$ python3 -q
>>> import numpy as np
>>> np.set_printoptions(precision=2, suppress=True, linewidth=160)
>>> feats = np.array([[1, 0, 0, 0, 0, 0, 0],
...     [3, 1, 0, 0, 0, 0, 0],
...     [1, -3, 1, 0, 0, 0, 0],
...     [-2, 2, -2, 1, 0, 0, 0],
...     [0, -2, 3, -3, 1, 0, 0],
...     [0, -1, -1, -1, 0, 1, 0],
...     [3, 1, -3, -2, -3, 0, 1]])
>>> # triangular: eigenvalues sit on the diagonal
>>> print(np.prod(np.diag(feats)), np.round(np.linalg.det(feats), 2))
1 1.0
>>> print([int(np.linalg.matrix_rank(np.linalg.matrix_power(feats, p))) for p in range(1, 8)])
[7, 7, 7, 7, 7, 7, 7]
>>> data = 0.7 ** np.abs(np.subtract.outer(np.arange(8), np.arange(8)))
>>> print(data)
[[1.   0.7  0.49 0.34 0.24 0.17 0.12 0.08]
 [0.7  1.   0.7  0.49 0.34 0.24 0.17 0.12]
 [0.49 0.7  1.   0.7  0.49 0.34 0.24 0.17]
 [0.34 0.49 0.7  1.   0.7  0.49 0.34 0.24]
 [0.24 0.34 0.49 0.7  1.   0.7  0.49 0.34]
 [0.17 0.24 0.34 0.49 0.7  1.   0.7  0.49]
 [0.12 0.17 0.24 0.34 0.49 0.7  1.   0.7 ]
 [0.08 0.12 0.17 0.24 0.34 0.49 0.7  1.  ]]
>>> x0 = np.ones(8)
>>> for _ in range(7):
...     x0 = data @ x0
...     x0 /= np.linalg.norm(x0)
...     print(round(x0 @ data @ x0, 2))
... 
3.9
3.9
3.9
3.9
3.9
3.9
3.9
>>> print(round(np.linalg.eigvalsh(data)[-1], 2))
3.9
>>> print(x0)
[0.27 0.34 0.38 0.41 0.41 0.38 0.34 0.27]
>>> other = data / np.linalg.norm(data, axis=1, keepdims=True)
>>> C2 = other @ other.T
>>> print(C2[2])
[0.84 0.94 1.   0.94 0.83 0.7  0.59 0.5 ]
>>> print(C2)
[[1.   0.95 0.84 0.73 0.61 0.5  0.4  0.34]
 [0.95 1.   0.94 0.83 0.71 0.59 0.48 0.4 ]
 [0.84 0.94 1.   0.94 0.83 0.7  0.59 0.5 ]
 [0.73 0.83 0.94 1.   0.94 0.83 0.71 0.61]
 [0.61 0.71 0.83 0.94 1.   0.94 0.83 0.73]
 [0.5  0.59 0.7  0.83 0.94 1.   0.94 0.84]
 [0.4  0.48 0.59 0.71 0.83 0.94 1.   0.95]
 [0.34 0.4  0.5  0.61 0.73 0.84 0.95 1.  ]]
>>> print(np.argwhere(np.triu(np.abs(C2) > 0.95, 1)))
[]
>>> print((np.abs(C2) > 0.9).astype(int))
[[1 1 0 0 0 0 0 0]
 [1 1 1 0 0 0 0 0]
 [0 1 1 1 0 0 0 0]
 [0 0 1 1 1 0 0 0]
 [0 0 0 1 1 1 0 0]
 [0 0 0 0 1 1 1 0]
 [0 0 0 0 0 1 1 1]
 [0 0 0 0 0 0 1 1]]
>>> print((C2 - 2 * np.eye(8)).round(6).argmax(axis=1))
[1 0 1 2 5 6 7 6]
>>> W0 = np.load("m.npy")
>>> print(W0)
[[  9 -27]
 [  5 -15]
 [  9 -27]
 [  4 -12]]
>>> # rows 0 and 2 are equal
>>> W1 = np.array([[1, -2, -2, 1, 2], [-1, 0, 1, 1, -1]])
>>> beta = np.array([-3, -2, 0, 3, 1])
>>> act = np.maximum(W0 @ W1 + beta, 0)
>>> print((act > 0).astype(int))
[[1 0 0 0 1]
 [1 0 0 0 1]
 [1 0 0 0 1]
 [1 0 0 0 1]]
>>> print((act > 0).mean(axis=0))
[1. 0. 0. 0. 1.]
>>> print(np.linalg.matrix_rank(act))
2
>>> print(act)
[[33  0  0  0 46]
 [17  0  0  0 26]
 [33  0  0  0 46]
 [13  0  0  0 21]]
>>> basis = np.array([[5, 5, 0], [3, 4, 2], [2, 2, 2], [0, 3, 4], [0, 1, 1]])
>>> print(W1 @ basis)
[[-5 -2 -2]
 [-3 -1  5]]
>>> print(act @ basis)
[[165 211  46]
 [ 85 111  26]
 [165 211  46]
 [ 65  86  21]]
>>> rk = np.linalg.matrix_rank(W0)
>>> print(rk)
1
>>> null = np.linalg.svd(W0)[2][rk:].T
>>> print([int(np.linalg.matrix_rank(np.delete(W0, i, axis=0))) for i in range(4)])
[1, 1, 1, 1]
>>> print(np.linalg.matrix_rank(W0.T @ W0), np.linalg.matrix_rank(W0 @ W0.T))
1 1
>>> print(null.shape)
(2, 1)
>>> other = W0 / np.sqrt((W0 ** 2).mean(axis=1, keepdims=True))
>>> print(np.linalg.norm(other, axis=1))
[1.41 1.41 1.41 1.41]
>>> print(W0 - W0.mean(axis=1, keepdims=True))
[[ 18. -18.]
 [ 10. -10.]
 [ 18. -18.]
 [  8.  -8.]]
>>> print(np.linalg.matrix_rank(W0 - W0.mean(axis=1, keepdims=True)))
1
>>> print(other[3])
[ 0.45 -1.34]
>>> A = np.load("dump.npy")
>>> print(A)
[[-0.59  0.09 -0.77  0.18 -0.15]
 [ 0.42 -0.71 -0.28  0.15 -0.46]
 [ 0.17 -0.27 -0.24  0.38  0.84]
 [-0.55 -0.62  0.2  -0.49  0.18]
 [-0.38 -0.15  0.49  0.75 -0.17]]
>>> # orthonormal columns
>>> other = np.linalg.inv(A)
>>> print(np.linalg.inv(other))
[[-0.59  0.09 -0.77  0.18 -0.15]
 [ 0.42 -0.71 -0.28  0.15 -0.46]
 [ 0.17 -0.27 -0.24  0.38  0.84]
 [-0.55 -0.62  0.2  -0.49  0.18]
 [-0.38 -0.15  0.49  0.75 -0.17]]
>>> print(np.allclose(other, A.T))
True
>>> print(other)
[[-0.59  0.42  0.17 -0.55 -0.38]
 [ 0.09 -0.71 -0.27 -0.62 -0.15]
 [-0.77 -0.28 -0.24  0.2   0.49]
 [ 0.18  0.15  0.38 -0.49  0.75]
 [-0.15 -0.46  0.84  0.18 -0.17]]
>>> print(np.round(A @ other, 2) + 0)
[[1. 0. 0. 0. 0.]
 [0. 1. 0. 0. 0.]
 [0. 0. 1. 0. 0.]
 [0. 0. 0. 1. 0.]
 [0. 0. 0. 0. 1.]]
>>> print(round(float(np.linalg.det(A) * np.linalg.det(other)), 2))
1.0
>>> x0 = np.array([0, 2, 0, 3, 0])
>>> a = np.maximum(A @ x0, 0)
>>> print(np.tanh(A @ x0))
[ 0.62 -0.75  0.53 -0.99  0.96]
>>> print(np.maximum(A @ (3 * x0), 0))
[2.2  0.   1.76 0.   5.85]
>>> print(np.round(A @ A, 2) + 0)
[[ 0.22  0.    0.57 -0.58 -0.53]
 [-0.5   0.6  -0.25 -0.55  0.13]
 [-0.78 -0.09  0.49  0.35 -0.17]
 [ 0.29  0.62  0.55  0.26  0.41]
 [-0.11 -0.5   0.28 -0.4   0.7 ]]
>>> print(np.allclose(A @ A.T, A.T @ A))
True
>>> print(np.linalg.matrix_power(A, 3))
[[ 0.49  0.32 -0.68  0.14  0.43]
 [ 0.76 -0.08  0.23  0.27 -0.53]
 [ 0.38 -0.33  0.49 -0.27  0.66]
 [-0.12 -0.78 -0.28  0.53  0.1 ]
 [-0.15  0.42  0.42  0.74  0.29]]
>>> print(round(float(np.abs(np.linalg.eigvals(A)).max()), 2))
1.0
>>> print(np.allclose(A, A.T))
False
>>> assert A == A.T
Traceback (most recent call last):
  File "<python-input-61>", line 1, in <module>
    assert A == A.T
           ^^^^^^^^
ValueError: The truth value of an array with more than one element is ambiguous. Use a.any() or a.all()
>>> E = np.load("test0.npy")
>>> print(E)
[[ 1 -1 -1  1  1 -1 -1  1]
 [ 1  1  1  1 -1 -1 -1 -1]
 [ 1 -1  1 -1  1 -1  1 -1]
 [ 1 -1  1 -1 -1  1 -1  1]
 [ 1  1 -1 -1  1  1 -1 -1]]
>>> Uu, sigma, VT = np.linalg.svd(E, full_matrices=False)
>>> print(np.round(Uu.T @ Uu, 2) + 0)
[[1. 0. 0. 0. 0.]
 [0. 1. 0. 0. 0.]
 [0. 0. 1. 0. 0.]
 [0. 0. 0. 1. 0.]
 [0. 0. 0. 0. 1.]]
>>> print(np.round(VT @ VT.T, 2) + 0)
[[1. 0. 0. 0. 0.]
 [0. 1. 0. 0. 0.]
 [0. 0. 1. 0. 0.]
 [0. 0. 0. 1. 0.]
 [0. 0. 0. 0. 1.]]
>>> print(sigma / sigma[0])
[1. 1. 1. 1. 1.]
>>> print(np.round(Uu.T @ E @ VT.T, 2) + 0)
[[2.83 0.   0.   0.   0.  ]
 [0.   2.83 0.   0.   0.  ]
 [0.   0.   2.83 0.   0.  ]
 [0.   0.   0.   2.83 0.  ]
 [0.   0.   0.   0.   2.83]]
>>> print(round(float(np.sqrt((sigma ** 2).sum())), 2), np.round(np.linalg.norm(E), 2))
6.32 6.32
>>> print(sigma)
[2.83 2.83 2.83 2.83 2.83]
>>> print(np.cumsum(sigma ** 2) / np.sum(sigma ** 2))
[0.2 0.4 0.6 0.8 1. ]
